% python3 -q
>>> import numpy as np
>>> np.set_printoptions(precision=2, suppress=True, linewidth=120)
>>> data = np.cumsum(np.array([[-2, 0, 3, -1, -2, 1, 3, -1, -1, -3, -1],
...     [3, 3, 0, -3, -3, 0, 2, -2, 2, 3, -3],
...     [2, -3, -3, 1, 1, 2, -2, 2, -3, 0, -1],
...     [-2, -3, 3, -1, 2, 1, 2, 1, -3, -1, -3],
...     [-3, -3, 1, 3, -3, 3, -1, 0, -3, 2, 0],
...     [-3, 0, 3, -3, -2, 3, -1, -3, -3, 0, -2],
...     [-3, 0, 2, 2, 1, 2, 2, 0, -1, 3, -1],
...     [-3, 1, 3, -3, 2, 0, -1, 1, 0, 2, -2],
...     [-2, -1, 0, 3, 0, 3, 0, 2, 3, 0, -1],
...     [1, -3, 2, 1, -1, 0, -2, 0, 3, -2, -2],
...     [0, 2, 0, 1, -2, -2, -2, 2, -2, 2, -3]]), axis=0)
>>> print(data)
[[ -2   0   3  -1  -2   1   3  -1  -1  -3  -1]
 [  1   3   3  -4  -5   1   5  -3   1   0  -4]
 [  3   0   0  -3  -4   3   3  -1  -2   0  -5]
 [  1  -3   3  -4  -2   4   5   0  -5  -1  -8]
 [ -2  -6   4  -1  -5   7   4   0  -8   1  -8]
 [ -5  -6   7  -4  -7  10   3  -3 -11   1 -10]
 [ -8  -6   9  -2  -6  12   5  -3 -12   4 -11]
 [-11  -5  12  -5  -4  12   4  -2 -12   6 -13]
 [-13  -6  12  -2  -4  15   4   0  -9   6 -14]
 [-12  -9  14  -1  -5  15   2   0  -6   4 -16]
 [-12  -7  14   0  -7  13   0   2  -8   6 -19]]
>>> rng = np.random.default_rng(105857)
>>> labels = rng.permutation(11)
>>> print(labels)
[ 4  0  2  5 10  9  3  6  8  1  7]
>>> M2 = data[labels][:, labels]
>>> print(np.allclose(M2, data))
False
>>> print(np.diag(M2))
[ -5  -2   0  10 -19   4  -4   5  -9   3  -2]
>>> print(M2)
[[ -5  -2   4   7  -8   1  -1   4  -8  -6   0]
 [ -2  -2   3   1  -1  -3  -1   3  -1   0  -1]
 [ -4   3   0   3  -5   0  -3   3  -2   0  -1]
 [ -7  -5   7  10 -10   1  -4   3 -11  -6  -3]
 [ -7 -12  14  13 -19   6   0   0  -8  -7   2]
 [ -5 -12  14  15 -16   4  -1   2  -6  -9   0]
 [ -2   1   3   4  -8  -1  -4   5  -5  -3   0]
 [ -6  -8   9  12 -11   4  -2   5 -12  -6  -3]
 [ -4 -13  12  15 -14   6  -2   4  -9  -6   0]
 [ -5   1   3   1  -4   0  -4   5   1   3  -3]
 [ -4 -11  12  12 -13   6  -5   4 -12  -5  -2]]
